In [1]: import numpy as np

In [2]: np.set_printoptions(precision=2, suppress=True, linewidth=120, floatmode="fixed")

In [3]: rnd = lambda a: np.round(a, 2) + 0

In [4]: X = np.array([[0, -1, -1, 2, -1, -1, 1],
   ...:     [1, 0, 2, 0, -1, -1, -1],
   ...:     [1, -2, 0, -1, 0, 1, 3],
   ...:     [-2, 0, 1, 0, -2, 1, 2],
   ...:     [1, 1, 0, 2, 0, -3, 3],
   ...:     [1, 1, -1, -1, 3, 0, 0],
   ...:     [-1, 1, -3, -2, -3, 0, 0]])

In [5]: X
Out[5]: 
array([[ 0, -1, -1,  2, -1, -1,  1],
       [ 1,  0,  2,  0, -1, -1, -1],
       [ 1, -2,  0, -1,  0,  1,  3],
       [-2,  0,  1,  0, -2,  1,  2],
       [ 1,  1,  0,  2,  0, -3,  3],
       [ 1,  1, -1, -1,  3,  0,  0],
       [-1,  1, -3, -2, -3,  0,  0]])

In [6]: x = np.array([-3, -2, 1, 1, -1, 2, 3])

In [7]: rnd(np.linalg.eigvals(X).real)
Out[7]: array([0.00, 0.00, 0.00, 0.00, 0.00, 0.00, 0.00])

In [8]: x @ X @ x
Out[8]: np.int64(0)

In [9]: O = np.linalg.solve(np.eye(7) - X, np.eye(7) + X)

In [10]: rnd(np.linalg.det(O))
Out[10]: np.float64(1.0)

In [11]: rank = np.linalg.matrix_rank(X)

In [12]: rank
Out[12]: np.int64(6)

In [13]: null = np.linalg.svd(X)[2][rank:].T

In [14]: [int(np.linalg.matrix_rank(X[:i])) for i in range(1, len(X) + 1)]
Out[14]: [1, 2, 3, 4, 5, 6, 6]

In [15]: null.shape
Out[15]: (7, 1)

In [16]: np.allclose(X @ null, 0)
Out[16]: True

In [17]: [int(np.linalg.matrix_rank(X[:, :j + 1])) for j in range(7)]
Out[17]: [1, 2, 3, 4, 5, 6, 6]

In [18]: left, sig, Vt = np.linalg.svd(X)

In [19]: evecs = Vt[:(sig > 1e-8).sum()]

In [20]: rng = np.random.default_rng(65)

In [21]: x = X[4] + 5 * X[6] + rng.integers(2) * np.eye(7)[0]

In [22]: x
Out[22]: array([ -4.00,   6.00, -15.00,  -8.00, -15.00,  -3.00,   3.00])

In [23]: rnd(np.diag(evecs.T @ evecs))
Out[23]: array([0.73, 0.81, 1.00, 0.87, 0.95, 0.64, 1.00])

In [24]: np.linalg.matrix_rank(np.vstack([X, x]))
Out[24]: np.int64(6)

In [25]: rnd(np.linalg.norm(x - evecs.T @ evecs @ x))
Out[25]: np.float64(0.0)

In [26]: left, sig, Vt = np.linalg.svd(X, full_matrices=False)

In [27]: np.allclose(left * sig @ Vt, X)
Out[27]: True

In [28]: rnd(left.T @ X @ Vt.T)
Out[28]: 
array([[5.57, 0.00, 0.00, 0.00, 0.00, 0.00, 0.00],
       [0.00, 5.57, 0.00, 0.00, 0.00, 0.00, 0.00],
       [0.00, 0.00, 4.16, 0.00, 0.00, 0.00, 0.00],
       [0.00, 0.00, 0.00, 4.16, 0.00, 0.00, 0.00],
       [0.00, 0.00, 0.00, 0.00, 2.39, 0.00, 0.00],
       [0.00, 0.00, 0.00, 0.00, 0.00, 2.39, 0.00],
       [0.00, 0.00, 0.00, 0.00, 0.00, 0.00, 0.00]])

In [29]: (sig > 1e-8).sum()
Out[29]: np.int64(6)

In [30]: left.shape, sig.shape, Vt.shape
Out[30]: ((7, 7), (7,), (7, 7))

In [31]: np.abs(np.diag(np.linalg.qr(X)[1])) > 1e-9
Out[31]: array([ True,  True,  True,  True,  True,  True, False])

In [32]: np.unique(X.round(6), axis=0).shape
Out[32]: (7, 7)

In [33]: np.allclose(X[:-1].T @ np.linalg.lstsq(X[:-1].T, X[-1])[0], X[-1])
Out[33]: True

In [34]: rnd(X @ np.linalg.pinv(X) @ X)
Out[34]: 
array([[ 0.00, -1.00, -1.00,  2.00, -1.00, -1.00,  1.00],
       [ 1.00,  0.00,  2.00,  0.00, -1.00, -1.00, -1.00],
       [ 1.00, -2.00,  0.00, -1.00,  0.00,  1.00,  3.00],
       [-2.00,  0.00,  1.00,  0.00, -2.00,  1.00,  2.00],
       [ 1.00,  1.00,  0.00,  2.00,  0.00, -3.00,  3.00],
       [ 1.00,  1.00, -1.00, -1.00,  3.00,  0.00,  0.00],
       [-1.00,  1.00, -3.00, -2.00, -3.00,  0.00,  0.00]])
